In [1]: import numpy as np

In [2]: import numpy.linalg as la

In [3]: np.set_printoptions(precision=2, suppress=True, linewidth=120, legacy="1.25")

In [4]: def rnd(a):
   ...:     return np.round(a, 2) + 0
   ...: 

In [5]: X = np.load("test11.npy")

In [6]: X
Out[6]: 
array([[ 0.,  2.,  0.,  0.,  0.],
       [ 2., -2.,  2.,  0.,  0.],
       [ 0.,  2.,  2.,  2.,  0.],
       [ 0.,  0.,  2., -2.,  2.],
       [ 0.,  0.,  0.,  2.,  2.]])

In [7]: # equal to its transpose

In [8]: A2 = la.inv(X)

In [9]: rnd(la.cond(X))
Out[9]: 5.14

In [10]: rnd(la.inv(A2))
Out[10]: 
array([[ 0.,  2.,  0.,  0.,  0.],
       [ 2., -2.,  2.,  0.,  0.],
       [ 0.,  2.,  2.,  2.,  0.],
       [ 0.,  0.,  2., -2.,  2.],
       [ 0.,  0.,  0.,  2.,  2.]])

In [11]: w, vecs = la.eigh(X)

In [12]: x0 = np.array([2, -1, 2, -1, -2])

In [13]: np.abs(X).sum(axis=1).max(), rnd(np.abs(w).max())
Out[13]: (6.0, 4.13)

In [14]: (np.sign(vecs[:, -1].round(6)) == np.sign(vecs[0, -1].round(6))).astype(int)
Out[14]: array([1, 1, 1, 1, 1])

In [15]: rnd(la.eigvalsh(X[1:, 1:]))
Out[15]: array([-3.8 , -2.35,  2.35,  3.8 ])

In [16]: T = np.stack([X, 2 * X, X[::-1]])

In [17]: T.sum(axis=0)
Out[17]: 
array([[ 0.,  6.,  0.,  2.,  2.],
       [ 6., -6.,  8., -2.,  2.],
       [ 0.,  8.,  8.,  8.,  0.],
       [ 2., -2.,  8., -6.,  6.],
       [ 0.,  2.,  0.,  6.,  6.]])

In [18]: T.shape
Out[18]: (3, 5, 5)

In [19]: rnd(la.det(T))
Out[19]: array([  96., 3072.,   96.])

In [20]: la.matrix_rank(T.reshape(3, -1))
Out[20]: 2

In [21]: np.einsum("bij,cij->bc", T, T)
Out[21]: 
array([[ 48.,  96.,  20.],
       [ 96., 192.,  40.],
       [ 20.,  40.,  48.]])

In [22]: la.matrix_rank(T)
Out[22]: array([5, 5, 5])

In [23]: (T @ X.T).shape
Out[23]: (3, 5, 5)

In [24]: rnd(la.eigvalsh(X).min())
Out[24]: -4.13

In [25]: O, r_ = la.qr(X)

In [26]: rnd(np.abs(np.diag(r_)))
Out[26]: array([2.  , 2.83, 2.45, 3.06, 2.27])

In [27]: O.shape, r_.shape
Out[27]: ((5, 5), (5, 5))

In [28]: rnd(r_)
Out[28]: 
array([[-2.  ,  2.  , -2.  ,  0.  ,  0.  ],
       [ 0.  ,  2.83,  1.41,  1.41,  0.  ],
       [ 0.  ,  0.  , -2.45,  0.82, -1.63],
       [ 0.  ,  0.  ,  0.  ,  3.06,  0.44],
       [ 0.  ,  0.  ,  0.  ,  0.  ,  2.27]])

In [29]: abs(r_[0, 0]), rnd(la.norm(X[:, 0]))
Out[29]: (2.0, 2.0)

In [30]: np.allclose(r_.T @ r_, X.T @ X)
Out[30]: True

In [31]: M = 5 * np.eye(3) + np.ones((3, 3))

In [32]: M
Out[32]: 
array([[6., 1., 1.],
       [1., 6., 1.],
       [1., 1., 6.]])

In [33]: rng = np.random.default_rng(19126)

In [34]: z = rng.permutation(3)

In [35]: z
Out[35]: array([1, 2, 0])

In [36]: A2 = M[z][:, z]

In [37]: np.allclose(A2, M)
Out[37]: True

In [38]: A2
Out[38]: 
array([[6., 1., 1.],
       [1., 6., 1.],
       [1., 1., 6.]])

In [39]: np.diag(A2)
Out[39]: array([6., 6., 6.])

In [40]: rnd(la.det(A2)), rnd(la.det(M[z]))
Out[40]: (200.0, 200.0)

In [41]: np.trace(A2)
Out[41]: 18.0

In [42]: A2 = np.array([[2, 2, -5], [2, 1, 8], [7, 4, -5]])

In [43]: np.einsum("ik,kj->ji", M, A2)
Out[43]: 
array([[ 21.,  21.,  46.],
       [ 17.,  12.,  27.],
       [-27.,  38., -27.]])

In [44]: K = np.loadtxt("sample8.csv", delimiter=",")

In [45]: K
Out[45]: 
array([[ 0., -9.,  7., -2.,  2.,  4.],
       [ 9.,  0.,  1.,  0.,  7., -7.],
       [-7., -1.,  0., -2., -2.,  4.],
       [ 2.,  0.,  2.,  0.,  6.,  3.],
       [-2., -7.,  2., -6.,  0., -3.],
       [-4.,  7., -4., -3.,  3.,  0.]])

In [46]: # antisymmetric, zero diagonal

In [47]: [round(float(x), 2) for x in la.svd(K, compute_uv=False)[:3]]
Out[47]: [16.06, 16.06, 8.53]

In [48]: la.matrix_rank(K, rtol=0.1)
Out[48]: 4

In [49]: rnd(la.norm(K, 2) / la.norm(K))
Out[49]: 0.62

In [50]: x0 = np.array([2, 1, 2, 0, 0, 2])

In [51]: rhs = K @ x0

In [52]: beta, lr = np.zeros(6), 1 / la.norm(K, 2) ** 2

In [53]: for i in range(10):
    ...:     beta -= lr * K.T @ (K @ beta - rhs)
    ...:     if i % 2 == 0: print(i, round(la.norm(K @ beta - rhs), 2))
    ...: 
0 15.53
2 8.11
4 4.37
6 2.58
8 1.83

In [54]: rnd(beta)
Out[54]: array([ 1.1 , -0.01,  0.96,  1.27,  0.89,  1.51])

In [55]: O, vecs = la.qr(K[:, :1])[0], la.qr(K[:, 1:])[0]

In [56]: sv = la.svd(O.T @ vecs, compute_uv=False)

In [57]: rnd(la.norm(O @ O.T - vecs @ vecs.T, 2))
Out[57]: 1.0

In [58]: Uu, sv, Vh = la.svd(K)

In [59]: np.argmax(sv[:-1] / (sv[1:] + 1e-6)) + 1
Out[59]: 4

In [60]: A2 = Uu[:, :4] @ np.diag(sv[:4]) @ Vh[:4]

In [61]: rnd(np.abs(K - A2).max())
Out[61]: 0.32

In [62]: rnd(la.norm(K - A2) / la.norm(K))
Out[62]: 0.03

In [63]: E = np.load("run3.npy")

In [64]: E
Out[64]: 
array([[5.31, 4.59, 4.36, 1.79],
       [6.42, 4.04, 5.54, 1.43],
       [6.69, 2.72, 6.67, 3.33],
       [6.35, 2.72, 6.61, 2.45],
       [7.32, 4.82, 5.28, 3.82],
       [6.37, 2.23, 4.02, 2.98],
       [6.51, 4.23, 6.59, 2.73],
       [4.39, 1.63, 5.42, 1.71],
       [6.73, 3.41, 6.39, 2.09],
       [4.88, 0.79, 4.08, 2.16],
       [7.11, 3.13, 8.79, 3.19],
       [6.59, 3.29, 6.82, 5.27],
       [5.5 , 5.3 , 3.56, 1.53],
       [6.94, 3.  , 6.78, 3.74],
       [6.21, 2.69, 5.09, 2.89],
       [7.08, 1.59, 5.62, 1.66],
       [7.25, 4.15, 7.25, 3.04],
       [5.31, 3.24, 4.67, 3.93],
       [6.43, 3.36, 5.69, 4.05],
       [3.28, 2.31, 4.49, 3.21]])

In [65]: C = E[[5, 17]].astype(float)

In [66]: for _ in range(4):
    ...:     z = la.norm(E[:, None] - C, axis=-1).argmin(axis=1)
    ...:     C = np.array([E[z == j].mean(axis=0) for j in range(2)])
    ...: 

In [67]: z
Out[67]: array([0, 1, 1, 1, 1, 0, 1, 0, 1, 0, 1, 1, 0, 1, 0, 0, 1, 0, 1, 0])

In [68]: np.bincount(z)
Out[68]: array([ 9, 11])

In [69]: rnd(C)
Out[69]: 
array([[5.37, 2.71, 4.59, 2.43],
       [6.76, 3.53, 6.58, 3.19]])

In [70]: Xc = E - E.mean(axis=0)

In [71]: vecs = la.svd(Xc)[2][:1]

In [72]: A2 = Xc - Xc @ vecs.T @ vecs

In [73]: rnd((Xc @ vecs.T).std(axis=0))
Out[73]: array([1.55])

In [74]: rnd(np.cov(Xc @ vecs.T, rowvar=False))
Out[74]: 2.53

In [75]: rnd(la.norm(A2) / la.norm(Xc))
Out[75]: 0.71

In [76]: rnd(A2.std(axis=0))
Out[76]: array([0.57, 1.06, 0.55, 0.86])

In [77]: rnd(np.diag(vecs.T @ vecs))
Out[77]: array([0.3 , 0.06, 0.55, 0.1 ])

In [78]: A2 = E + rng.integers(-2, 3, (20, 1)) @ rng.integers(-2, 3, (1, 4))

In [79]: rnd(A2)
Out[79]: 
array([[ 5.31,  6.59,  5.36,  1.79],
       [ 6.42,  2.04,  4.54,  1.43],
       [ 6.69,  4.72,  7.67,  3.33],
       [ 6.35, -1.28,  4.61,  2.45],
       [ 7.32,  2.82,  4.28,  3.82],
       [ 6.37, -1.77,  2.02,  2.98],
       [ 6.51,  4.23,  6.59,  2.73],
       [ 4.39, -2.37,  3.42,  1.71],
       [ 6.73, -0.59,  4.39,  2.09],
       [ 4.88, -3.21,  2.08,  2.16],
       [ 7.11,  3.13,  8.79,  3.19],
       [ 6.59,  1.29,  5.82,  5.27],
       [ 5.5 ,  7.3 ,  4.56,  1.53],
       [ 6.94,  1.  ,  5.78,  3.74],
       [ 6.21, -1.31,  3.09,  2.89],
       [ 7.08,  3.59,  6.62,  1.66],
       [ 7.25,  2.15,  6.25,  3.04],
       [ 5.31,  7.24,  6.67,  3.93],
       [ 6.43, -0.64,  3.69,  4.05],
       [ 3.28,  6.31,  6.49,  3.21]])

In [80]: rnd(la.svd(A2 - E, compute_uv=False))
Out[80]: array([15.,  0.,  0.,  0.])

In [81]: la.matrix_rank(A2 - E, tol=1e-8)
Out[81]: 1
